% python3 -q
>>> import numpy as np
>>> np.set_printoptions(precision=3, suppress=True, linewidth=100, floatmode="fixed")
>>> basis = np.array([[1, 3, 2, -1, -2, -2],
...     [2, -1, 0, 2, -3, 3],
...     [0, 2, -3, -2, 1, -1],
...     [-3, 0, 1, 2, 0, -3]])
>>> rng = np.random.default_rng(8183)
>>> mat = rng.normal(size=(33, 4)) @ basis + np.array([3, 1, 0, -2, -3, 0])
>>> mat
array([[  0.552,  -3.071,   1.015,   0.801,  -1.353,   0.813],
       [  5.012,  -0.060,   0.988,   1.398,  -7.586,   2.963],
       [  6.776,   3.550,  -1.256,  -6.015,  -3.199,   1.608],
       [ -2.174,   1.553,  -1.584,  -4.926,   3.891,  -5.486],
       [ -0.431,   8.603,  -9.223, -10.240,   3.936,  -7.857],
       [  3.684,  -0.279,  -1.358,  -1.674,  -2.841,   2.075],
       [  3.453,   4.250,  -0.043,  -2.573,  -5.066,  -2.143],
       [  4.143,   1.405,  -7.384,  -6.519,   1.421,   2.243],
       [  1.236,   3.965,  -3.935,  -4.652,  -0.561,  -3.329],
       [  5.565,  -1.172,  -0.239,  -0.348,  -5.178,   4.496],
       [ -3.541,   0.587,   1.166,   2.936,  -3.251,  -5.880],
       [ -2.749,   0.496,   2.121,  -1.106,   0.583,  -5.760],
       [  2.599,   2.483,  -0.145,   0.248,  -6.233,  -1.247],
       [  5.477,  -0.035,   5.852,   0.612,  -7.495,   2.016],
       [  4.924,   2.528,   2.490,  -4.452,  -3.079,  -0.241],
       [  6.723,  -3.049,   3.646,   2.835,  -8.525,   6.453],
       [  3.148,   0.057,  -3.888,  -1.925,  -2.190,   1.925],
       [  0.464,  -1.904,   4.164,   5.424,  -7.481,  -0.470],
       [  4.085,  -4.303,  -4.818,  -1.498,  -0.137,   6.552],
       [ -0.015,  -0.554,  -4.807,  -0.247,  -1.112,  -0.287],
       [  2.942,  -4.766,   0.558,   1.104,  -2.240,   4.661],
       [  8.430,   1.682,   3.542,  -0.221,  -9.880,   4.119],
       [ -0.109,  -7.880,   0.823,   7.078,  -4.258,   4.708],
       [ 15.696,   3.455,  -2.038,  -9.895,  -5.587,  10.265],
       [  8.150,   6.301,   0.913,  -4.705,  -7.860,   0.403],
       [  6.540,  -2.361,  -0.736,  -0.679,  -4.653,   6.482],
       [  7.095,   0.548,   3.414,  -3.927,  -3.951,   3.273],
       [  2.539,  -0.365,  -3.163,  -2.243,  -1.130,   1.420],
       [  0.209,  -3.093,   0.528,   4.847,  -5.489,   1.103],
       [  5.756,   2.753,  -5.207,  -2.687,  -5.183,   2.667],
       [  6.853,   0.968,   2.037,  -5.461,  -2.269,   2.889],
       [ -2.582,   6.524,   1.525,  -2.014,  -2.864, -10.246],
       [  6.232,   1.537,   6.983,   1.430, -10.204,   1.335]])
>>> Xs = mat - mat.mean(axis=0)
>>> Uu, s, vt = np.linalg.svd(Xs, full_matrices=False)
>>> np.abs(vt[0]).argmax()
np.int64(5)
>>> (np.sign(Uu[:, 0]) == np.sign(Uu[0, 0])).astype(int)
array([1, 0, 1, 1, 1, 0, 1, 1, 1, 0, 1, 1, 1, 0, 1, 0, 1, 0, 0, 1, 0, 0, 0, 0, 0, 0, 0, 1, 0, 1, 0,
       1, 0])
>>> np.searchsorted(np.cumsum(s ** 2) / (s ** 2).sum(), 0.9) + 1
np.int64(3)
>>> print(np.round(Xs.mean(axis=0), 3) + 0)
[0.000 0.000 0.000 0.000 0.000 0.000]
>>> print(np.linalg.matrix_rank(Xs))
4
>>> s.round(3) + 0
array([35.684, 30.306, 22.666, 11.200,  0.000,  0.000])
>>> np.round(s ** 2 / (s ** 2).sum(), 3) + 0
array([0.450, 0.324, 0.181, 0.044, 0.000, 0.000])
